In [1]: import numpy as np

In [2]: from numpy import linalg as LA

In [3]: np.set_printoptions(suppress=True, linewidth=140)

In [4]: def rnd(a):
   ...:     return np.round(a, 2) + 0
   ...: 

In [5]: J = np.loadtxt("m.csv", delimiter=",")

In [6]: print(J)
[[-1.  1. -3.  3.  0. -3.  2.  2. -2. -3. -3.]
 [-3. -1.  1. -3.  3.  0. -3.  2.  2. -2. -3.]
 [-3. -3. -1.  1. -3.  3.  0. -3.  2.  2. -2.]
 [-2. -3. -3. -1.  1. -3.  3.  0. -3.  2.  2.]
 [ 2. -2. -3. -3. -1.  1. -3.  3.  0. -3.  2.]
 [ 2.  2. -2. -3. -3. -1.  1. -3.  3.  0. -3.]
 [-3.  2.  2. -2. -3. -3. -1.  1. -3.  3.  0.]
 [ 0. -3.  2.  2. -2. -3. -3. -1.  1. -3.  3.]
 [ 3.  0. -3.  2.  2. -2. -3. -3. -1.  1. -3.]
 [-3.  3.  0. -3.  2.  2. -2. -3. -3. -1.  1.]
 [ 1. -3.  3.  0. -3.  2.  2. -2. -3. -3. -1.]]

In [7]: print(rnd(np.sort(np.abs(np.fft.fft(J[0])))), rnd(np.sort(LA.svd(J, compute_uv=False))))
[4.2  4.2  6.91 6.91 7.   7.05 7.05 9.51 9.51 9.72 9.72] [4.2  4.2  6.91 6.91 7.   7.05 7.05 9.51 9.51 9.72 9.72]

In [8]: print(rnd(np.fft.fft(J[0])))
[-7.  +0.j   -5.67-4.19j  0.01-6.91j  7.79+5.45j -0.33-9.71j -3.81-1.78j -3.81+1.78j -0.33+9.71j  7.79-5.45j  0.01+6.91j -5.67+4.19j]

In [9]: O, R = LA.qr(J)

In [10]: print(np.trace(O @ O.T))
11.0

In [11]: print(rnd(abs(R[0, 0])), rnd(LA.norm(J[:, 0])))
7.68 7.68

In [12]: rng = np.random.default_rng(353)

In [13]: A = np.eye(7, dtype=int)[rng.permutation(7)]

In [14]: print(A)
[[0 0 0 1 0 0 0]
 [0 0 0 0 0 0 1]
 [0 0 0 0 0 1 0]
 [0 0 1 0 0 0 0]
 [0 0 0 0 1 0 0]
 [0 1 0 0 0 0 0]
 [1 0 0 0 0 0 0]]

In [15]: # rows sum to 1

In [16]: r0, r1 = A[5], A[6]

In [17]: print(r0 @ r0)
1

In [18]: pr = (r0 @ r1) / (r0 @ r0) * r0

In [19]: print(rnd(LA.norm(r0 + r1) ** 2 + LA.norm(r0 - r1) ** 2))
4.0

In [20]: print((r1 - pr) @ r0)
0.0

In [21]: r0 = np.array([0, 2, 0, 0, 2, 1, 2])

In [22]: M2 = A + np.outer(r0, np.eye(7)[1])

In [23]: print(LA.matrix_rank(M2 - A))
1

In [24]: print(M2)
[[0. 0. 0. 1. 0. 0. 0.]
 [0. 2. 0. 0. 0. 0. 1.]
 [0. 0. 0. 0. 0. 1. 0.]
 [0. 0. 1. 0. 0. 0. 0.]
 [0. 2. 0. 0. 1. 0. 0.]
 [0. 2. 0. 0. 0. 0. 0.]
 [1. 2. 0. 0. 0. 0. 0.]]

In [25]: print(rnd(np.sort(LA.eigvals(A).real)))
[-1.  -0.5 -0.5  0.5  0.5  1.   1. ]

In [26]: print(np.flatnonzero(LA.matrix_power((A != 0) + (A.T != 0) + np.eye(7), 7)[2]))
[0 1 2 3 5 6]

In [27]: data = np.loadtxt("block5.csv", delimiter=",")

In [28]: print(data)
[[ 2.  3.  4.]
 [ 5.  6.  7.]
 [ 8.  9. 10.]
 [11. 12. 13.]
 [14. 15. 16.]
 [17. 18. 19.]
 [20. 21. 22.]
 [23. 24. 25.]
 [26. 27. 28.]
 [29. 30. 31.]]

In [29]: # null space of dimension 1

In [30]: M2 = np.array([[3, 5, 7], [6, 2, 9], [3, 1, 5]])

In [31]: print(np.einsum("ij->j", data))
[155. 165. 175.]

In [32]: M2 @ data
---------------------------------------------------------------------------
ValueError                                Traceback (most recent call last)
Cell In[32], line 1
----> 1 M2 @ data

ValueError: matmul: Input operand 1 has a mismatch in its core dimension 0, with gufunc signature (n?,k),(k,m?)->(n?,m?) (size 10 is different from 3)

In [33]: print(np.einsum("ik,kj->ij", data, M2))
[[ 36.  20.  61.]
 [ 72.  44. 124.]
 [108.  68. 187.]
 [144.  92. 250.]
 [180. 116. 313.]
 [216. 140. 376.]
 [252. 164. 439.]
 [288. 188. 502.]
 [324. 212. 565.]
 [360. 236. 628.]]

In [34]: print(np.einsum("ij,ij->i", data, data))
[  29.  110.  245.  434.  677.  974. 1325. 1730. 2189. 2702.]

In [35]: m1 = np.array([[0, 0, 0, 0], [0, 0, 0, 1], [0, 0, 0, 1], [0, 1, 1, 0]])

In [36]: hat = np.triu(np.array([[-1, -1, -2, 2], [-3, 2, 3, 3], [-2, -2, 3, -3], [2, 3, 2, 0]]), 1) + np.eye(4)

In [37]: M2 = hat @ m1 @ LA.inv(hat)

In [38]: print(rnd(np.poly(M2)))
[ 1.  0. -2.  0.  0.]

In [39]: left, sigma, vt = LA.svd(m1)

In [40]: V = vt[:(sigma > 1e-8).sum()]

In [41]: x0 = m1[1] + 4 * m1[0] + rng.integers(2) * np.eye(4)[3]

In [42]: print(x0)
[0. 0. 0. 1.]

In [43]: print(np.allclose(V.T @ V @ x0, x0))
True

In [44]: print(rnd(np.diag(V.T @ V)))
[0.  0.5 0.5 1. ]

In [45]: rank = LA.matrix_rank(m1)

In [46]: print(rank)
2

In [47]: null = LA.svd(m1)[2][rank:].T

In [48]: print([int(LA.matrix_rank(np.delete(m1, i, axis=0))) for i in range(4)])
[2, 2, 2, 1]

In [49]: print(LA.matrix_rank(m1.T @ m1), LA.matrix_rank(m1 @ m1.T))
2 2

In [50]: print(m1 @ null)
[[0. 0.]
 [0. 0.]
 [0. 0.]
 [0. 0.]]

In [51]: ev, V = LA.eigh(m1)

In [52]: x0 = np.array([-2, 2, -3, 0])

In [53]: print(rnd(V * np.abs(ev) @ V.T))
[[0.   0.   0.   0.  ]
 [0.   0.71 0.71 0.  ]
 [0.   0.71 0.71 0.  ]
 [0.   0.   0.   1.41]]

In [54]: print(rnd(LA.eigvalsh(m1[1:, 1:])))
[-1.41  0.    1.41]

In [55]: print(x0 @ m1 @ x0)
0

In [56]: W0 = np.loadtxt("mat.csv", delimiter=",")

In [57]: print(W0)
[[0. 0. 0. 0. 0. 0. 3. 0.]
 [0. 0. 3. 2. 0. 0. 0. 0.]
 [0. 0. 0. 0. 0. 0. 0. 1.]
 [0. 0. 0. 0. 0. 0. 0. 0.]
 [0. 0. 0. 1. 0. 2. 0. 0.]]

In [58]: # rank 4

In [59]: print(rnd(LA.norm(W0, "nuc")))
9.8

In [60]: print(rnd(LA.norm(W0, axis=1)))
[3.   3.61 1.   0.   2.24]

In [61]: print(W0[4] @ W0[3])
0.0

In [62]: print(rnd(LA.norm(W0[4] - W0[3])))
2.24

In [63]: print(LA.norm(W0, axis=1).argmax())
1

In [64]: print(rnd(LA.norm(W0, axis=0)))
[0.   0.   3.   2.24 0.   2.   3.   1.  ]

In [65]: left, sigma, vt = LA.svd(W0)

In [66]: V = vt[:(sigma > 1e-8).sum()]

In [67]: x0 = W0[2] + 4 * W0[1] + rng.integers(2) * np.eye(8)[2]

In [68]: print(x0)
[ 0.  0. 13.  8.  0.  0.  0.  1.]

In [69]: print(rnd(np.diag(V.T @ V)))
[0.   0.   0.74 0.41 0.   0.85 1.   1.  ]

In [70]: print(LA.matrix_rank(np.vstack([W0, x0])))
5

In [71]: print(rnd(LA.norm(W0, 2) / LA.norm(W0)))
0.69

In [72]: rank = LA.matrix_rank(W0)

In [73]: print(rank)
4

In [74]: null = LA.svd(W0)[2][rank:].T

In [75]: print([int(LA.matrix_rank(W0[:, :j + 1])) for j in range(8)])
[0, 0, 1, 2, 2, 2, 3, 4]

In [76]: print(rnd(W0 @ null))
[[0. 0. 0. 0.]
 [0. 0. 0. 0.]
 [0. 0. 0. 0.]
 [0. 0. 0. 0.]
 [0. 0. 0. 0.]]

In [77]: print(rnd(null @ null.T))
[[ 1.    0.    0.    0.    0.    0.    0.    0.  ]
 [ 0.    1.    0.    0.    0.    0.    0.    0.  ]
 [ 0.    0.    0.26 -0.39  0.    0.2   0.    0.  ]
 [ 0.    0.   -0.39  0.59  0.   -0.3   0.    0.  ]
 [ 0.    0.    0.    0.    1.    0.    0.    0.  ]
 [ 0.    0.    0.2  -0.3   0.    0.15  0.    0.  ]
 [ 0.    0.    0.    0.    0.    0.    0.    0.  ]
 [ 0.    0.    0.    0.    0.    0.    0.    0.  ]]

In [78]: print(null.shape)
(8, 4)

In [79]: print(np.allclose(W0 @ null, 0))
True

In [80]: feats = np.load("run12.npy")

In [81]: print(feats)
[[-7.92  4.99  3.51]
 [ 3.1  -6.29 -7.13]
 [ 1.88 -4.79  8.57]
 [-2.42 -7.19 -6.52]
 [-5.95  3.15 -7.39]
 [-6.79 -1.94 -7.08]
 [-1.9  -7.64 -6.17]
 [-3.9  -8.98 -2.04]
 [-4.4   2.03 -8.75]
 [ 1.82 -9.09  3.76]
 [ 5.53 -7.77  3.01]
 [-3.8   5.73 -7.26]
 [ 7.74 -6.29  0.75]
 [ 8.24  3.78 -4.23]
 [ 8.03 -5.23  2.86]
 [ 3.28 -8.56 -4.  ]
 [ 6.9  -1.35  7.11]
 [-2.46 -1.29 -9.61]
 [ 8.3   3.91 -3.97]
 [-2.55 -6.73  6.94]
 [-0.29  7.59 -6.5 ]
 [ 3.47  4.1   8.43]
 [ 6.59 -5.74  4.86]
 [ 3.79 -0.14  9.25]
 [ 4.48  8.63  2.35]
 [ 7.17  1.87  6.72]
 [-4.66  1.57 -8.71]
 [ 5.04  3.73 -7.79]
 [ 2.17 -9.73  0.77]
 [ 3.88  6.32  6.71]
 [ 9.93  1.12  0.29]
 [-5.35 -7.71 -3.45]
 [ 2.73  9.13  3.03]
 [ 8.97  3.95 -1.97]
 [ 0.18  8.1   5.86]
 [ 3.74 -5.18 -7.69]
 [ 6.96 -5.71 -4.34]]

In [82]: print(np.allclose(W0[:-1].T @ LA.lstsq(W0[:-1].T, W0[-1])[0], W0[-1]))
False

In [83]: print(rnd(W0 @ LA.pinv(W0) @ W0))
[[0. 0. 0. 0. 0. 0. 3. 0.]
 [0. 0. 3. 2. 0. 0. 0. 0.]
 [0. 0. 0. 0. 0. 0. 0. 1.]
 [0. 0. 0. 0. 0. 0. 0. 0.]
 [0. 0. 0. 1. 0. 2. 0. 0.]]

In [84]: print(np.abs(np.diag(LA.qr(W0)[1])) > 1e-9)
[False False False  True False]

In [85]: print(np.unique(W0.round(6), axis=0).shape)
(5, 8)

In [86]: print(rnd(np.trace(LA.pinv(W0) @ W0)))
4.0

In [87]: z = rng.permutation(3)

In [88]: M2 = feats[:, z] * rng.choice([-1, 1], 3)

In [89]: print(M2)
[[-7.92 -3.51  4.99]
 [ 3.1   7.13 -6.29]
 [ 1.88 -8.57 -4.79]
 [-2.42  6.52 -7.19]
 [-5.95  7.39  3.15]
 [-6.79  7.08 -1.94]
 [-1.9   6.17 -7.64]
 [-3.9   2.04 -8.98]
 [-4.4   8.75  2.03]
 [ 1.82 -3.76 -9.09]
 [ 5.53 -3.01 -7.77]
 [-3.8   7.26  5.73]
 [ 7.74 -0.75 -6.29]
 [ 8.24  4.23  3.78]
 [ 8.03 -2.86 -5.23]
 [ 3.28  4.   -8.56]
 [ 6.9  -7.11 -1.35]
 [-2.46  9.61 -1.29]
 [ 8.3   3.97  3.91]
 [-2.55 -6.94 -6.73]
 [-0.29  6.5   7.59]
 [ 3.47 -8.43  4.1 ]
 [ 6.59 -4.86 -5.74]
 [ 3.79 -9.25 -0.14]
 [ 4.48 -2.35  8.63]
 [ 7.17 -6.72  1.87]
 [-4.66  8.71  1.57]
 [ 5.04  7.79  3.73]
 [ 2.17 -0.77 -9.73]
 [ 3.88 -6.71  6.32]
 [ 9.93 -0.29  1.12]
 [-5.35  3.45 -7.71]
 [ 2.73 -3.03  9.13]
 [ 8.97  1.97  3.95]
 [ 0.18 -5.86  8.1 ]
 [ 3.74  7.69 -5.18]
 [ 6.96  4.34 -5.71]]

In [90]: left, _, vt = LA.svd(feats.T @ M2)

In [91]: print(z)
[0 2 1]

In [92]: print(rnd(LA.lstsq(feats, M2)[0]))
[[ 1.  0.  0.]
 [ 0.  0.  1.]
 [ 0. -1.  0.]]

In [93]: print(rnd(left @ vt))
[[ 1.  0.  0.]
 [ 0.  0.  1.]
 [ 0. -1.  0.]]

In [94]: Xs = (feats - feats.mean(axis=0)) / feats.std(axis=0)

In [95]: print(np.argwhere(np.abs(Xs) > 2))
[]

In [96]: print(rnd(Xs.std(axis=0)))
[1. 1. 1.]

In [97]: beta = LA.lstsq(np.delete(Xs, 2, axis=1), Xs[:, 2])[0]

In [98]: print(rnd(beta))
[0.35 0.03]

In [99]: print(rnd(1 - np.var(Xs[:, 2] - np.delete(Xs, 2, axis=1) @ beta)))
0.12

In [100]: M = np.array([[-1, -1, -1], [-1, -2, -2], [-1, -2, -3]])

In [101]: print(np.all(LA.eigvalsh(M) > 0))
False

In [102]: E = np.load("test19.npy")

In [103]: print(E)
[[ 3.01  0.66  2.08  0.31]
 [-0.64  0.25 -0.14 -0.04]
 [ 4.22  0.29  2.45  0.41]
 [-5.25  0.49 -1.6  -1.55]
 [ 3.58  0.51  2.32  0.35]
 [-2.95 -0.91 -2.17 -0.2 ]]

In [104]: M2 = np.array([[-2, -2, -2], [-2, 3, -1], [-3, 2, 1], [-1, 2, -2]])

In [105]: print(rnd(np.einsum("ij->j", E)))
[ 1.97  1.29  2.94 -0.72]

In [106]: print(rnd(np.einsum("ij,ij->i", E, E)))
[13.92  0.49 24.06 32.77 18.58 14.28]
